$ python -q
>>> import numpy as np
>>> np.set_printoptions(suppress=True, linewidth=100)
>>> tidy = lambda a: np.round(a, 2) + 0
>>> q, _ = np.linalg.qr(np.array([[0.1], [1.7], [-0.3]]))
>>> feats = q @ q.T
>>> tidy(feats)
array([[ 0.  ,  0.06, -0.01],
       [ 0.06,  0.97, -0.17],
       [-0.01, -0.17,  0.03]])
>>> A2 = np.array([[-2, -1], [2, -2]])
>>> Z = np.kron(A2, feats)
>>> tidy(np.linalg.norm(Z, 2)), tidy(np.linalg.norm(A2, 2) * np.linalg.norm(feats, 2))
(np.float64(3.0), np.float64(3.0))
>>> np.linalg.matrix_rank(Z)
np.int64(2)
>>> tidy(Z)
array([[-0.01, -0.11,  0.02,  0.  , -0.06,  0.01],
       [-0.11, -1.93,  0.34, -0.06, -0.97,  0.17],
       [ 0.02,  0.34, -0.06,  0.01,  0.17, -0.03],
       [ 0.01,  0.11, -0.02, -0.01, -0.11,  0.02],
       [ 0.11,  1.93, -0.34, -0.11, -1.93,  0.34],
       [-0.02, -0.34,  0.06,  0.02,  0.34, -0.06]])
>>> np.linalg.matrix_rank(feats)
np.int64(1)
>>> np.zeros(3, 3)
Traceback (most recent call last):
  File "<python-input-12>", line 1, in <module>
    np.zeros(3, 3)
    ~~~~~~~~^^^^^^
TypeError: Cannot interpret '3' as a data type
>>> tidy(np.linalg.svd(feats, compute_uv=False))
array([1., 0., 0.])
>>> tidy(np.linalg.norm(feats))
np.float64(1.0)
>>> np.linalg.rank(feats)
Traceback (most recent call last):
  File "<python-input-15>", line 1, in <module>
    np.linalg.rank(feats)
    ^^^^^^^^^^^^^^
AttributeError: module 'numpy.linalg' has no attribute 'rank'
>>> tidy(feats.sum(axis=1))
array([ 0.05,  0.85, -0.15])
>>> tidy(feats - feats[0])
array([[ 0.  ,  0.  ,  0.  ],
       [ 0.05,  0.91, -0.16],
       [-0.01, -0.23,  0.04]])
>>> W0 = np.load("case5.npy")
>>> W0
array([[-5,  0,  0,  0],
       [-8,  3,  0,  0],
       [ 5,  2, -4,  0],
       [-9,  1,  5,  5]])
>>> th = np.radians(90)
>>> r_ = np.eye(4)
>>> r_[3, 3] = r_[2, 2] = np.cos(th)
>>> r_[3, 2], r_[2, 3] = -np.sin(th), np.sin(th)
>>> tidy(r_)
array([[ 1.,  0.,  0.,  0.],
       [ 0.,  1.,  0.,  0.],
       [ 0.,  0.,  0.,  1.],
       [ 0.,  0., -1.,  0.]])
>>> A2 = W0 @ r_.T
>>> tidy(A2)
array([[-5.,  0.,  0.,  0.],
       [-8.,  3.,  0.,  0.],
       [ 5.,  2.,  0.,  4.],
       [-9.,  1.,  5., -5.]])
>>> tidy(np.linalg.svd(W0, compute_uv=False)), tidy(np.linalg.svd(A2, compute_uv=False))
(array([15.28,  5.32,  3.5 ,  1.06]), array([15.28,  5.32,  3.5 ,  1.06]))
>>> np.allclose(np.linalg.norm(W0, axis=1), np.linalg.norm(A2, axis=1))
True
>>> tidy(np.linalg.det(r_)), np.trace(r_)
(np.float64(1.0), np.float64(2.0))
>>> tidy(np.abs(A2 - W0).max(axis=0))
array([ 0.,  0.,  4., 10.])
>>> def softmax(z):
...     e = np.exp(z - z.max(axis=-1, keepdims=True))
...     return e / e.sum(axis=-1, keepdims=True)
... 
>>> tidy(softmax(W0).sum(axis=1))
array([1., 1., 1., 1.])
>>> tidy(softmax(10 * W0[0]))
array([0.  , 0.33, 0.33, 0.33])
>>> tidy(softmax(W0[0]))
array([0.  , 0.33, 0.33, 0.33])
>>> S = W0 @ W0.T / np.sqrt(4)
>>> tidy(softmax(S)[0] @ W0)
array([-8.92,  1.15,  4.62,  4.62])
>>> tidy(softmax(S))
array([[0.  , 0.08, 0.  , 0.92],
       [0.  , 0.27, 0.  , 0.73],
       [0.  , 0.  , 1.  , 0.  ],
       [0.  , 0.  , 0.  , 1.  ]])
>>> softmax(S).round(6).argmax(axis=1)
array([3, 3, 2, 3])
